$ python3 -q
>>> import numpy as np
>>> import numpy.linalg as la
>>> np.set_printoptions(precision=4, suppress=True, linewidth=100)
>>> tidy = lambda a: np.round(a, 4) + 0
>>> F = np.load("sample18.npy")
>>> F
array([[-0.1662,  4.8408,  2.1263,  1.0477,  0.2641,  1.9386,  2.0682],
       [ 0.0705,  5.1961,  1.946 ,  1.0127, -0.0148,  2.1188,  2.0788],
       [-0.0229,  5.0591,  1.8442,  0.9769, -0.0857,  2.0612,  2.0619],
       [-0.0315,  5.0904,  2.0867,  1.1108,  0.0143,  2.1215,  1.9584],
       [-0.1332,  5.1302,  1.8977,  0.9475, -0.1228,  1.8457,  1.9972],
       [-0.0156,  4.9761,  1.8902,  1.0875,  0.0914,  1.8776,  1.8903],
       [ 0.1514,  4.843 ,  2.0235,  1.0233, -0.0125,  1.9415,  2.0807],
       [-0.068 ,  5.0285,  1.9269,  0.7093,  0.0026,  1.8482,  1.9935],
       [ 0.0926,  5.1418,  2.0186,  0.9964, -0.129 ,  1.8609,  1.9811],
       [ 0.1116,  5.0271,  1.8734,  0.7778,  0.0472,  2.0299,  2.1334],
       [ 0.015 ,  5.084 ,  2.1108,  0.9262, -0.0432,  2.0485,  1.985 ],
       [-0.015 ,  4.9624,  2.0653,  0.9567, -0.1002,  1.9521,  1.9569],
       [ 0.0758,  5.128 ,  1.8229,  1.0596,  0.0078,  2.1539,  1.9651],
       [ 0.018 ,  4.8872,  1.7845,  0.8826, -0.0238,  1.8408,  2.134 ],
       [ 0.0908,  5.0381,  2.1692,  1.031 , -0.1713,  2.1084,  1.9027],
       [ 0.102 ,  5.0136,  1.8868,  0.9455,  0.1156,  2.1182,  2.1353],
       [ 3.9623,  3.2024,  1.0312,  2.0864,  1.1144,  4.973 ,  1.8979],
       [ 4.1371,  2.9886,  0.9284,  1.9419,  1.0906,  5.0807,  2.1868],
       [ 4.0402,  3.143 ,  1.1197,  1.8527,  1.0021,  4.9136,  2.099 ],
       [ 3.9499,  3.1046,  0.9826,  2.158 ,  1.0687,  5.0564,  1.9824],
       [ 3.9478,  2.9843,  0.9494,  2.0929,  1.0221,  4.9372,  2.165 ],
       [ 3.8288,  2.8938,  0.8351,  1.8973,  1.2817,  5.1809,  1.9251],
       [ 3.9811,  2.8951,  0.9445,  2.0698,  1.1024,  5.0814,  1.9608],
       [ 3.9185,  3.1428,  0.815 ,  1.9758,  1.0479,  4.871 ,  2.0724],
       [ 4.0243,  3.0196,  0.9114,  1.7509,  1.0548,  5.0906,  1.7171],
       [ 4.1197,  3.0988,  0.9628,  2.0281,  0.9487,  5.0353,  2.1331],
       [ 4.0027,  2.9942,  0.898 ,  2.1596,  0.7936,  4.8457,  2.0364],
       [ 4.0443,  2.9172,  0.9728,  1.9611,  0.8592,  5.1609,  2.0038],
       [ 4.2549,  2.845 ,  0.9208,  2.0146,  0.9094,  5.0456,  1.9431],
       [ 4.0907,  3.1732,  1.1184,  1.9582,  1.    ,  4.9764,  2.0602],
       [ 4.3693,  2.9866,  1.0957,  2.0165,  1.0316,  5.187 ,  1.8942],
       [ 4.028 ,  3.0203,  1.017 ,  2.0746,  0.9635,  4.9952,  1.8873]])
>>> cent = F[[24, 19]].astype(float)
>>> for _ in range(7):
...     labels = la.norm(F[:, None] - cent, axis=-1).argmin(axis=1)
...     cent = np.array([F[labels == j].mean(axis=0) for j in range(2)])
... 
>>> labels
array([1, 1, 1, 1, 1, 1, 1, 1, 1, 1, 1, 1, 1, 1, 1, 1, 0, 0, 0, 0, 0, 0, 0, 0, 0, 0, 0, 0, 0, 0, 0,
       0])
>>> np.abs(cent[1] - cent[0]).argmax()
np.int64(0)
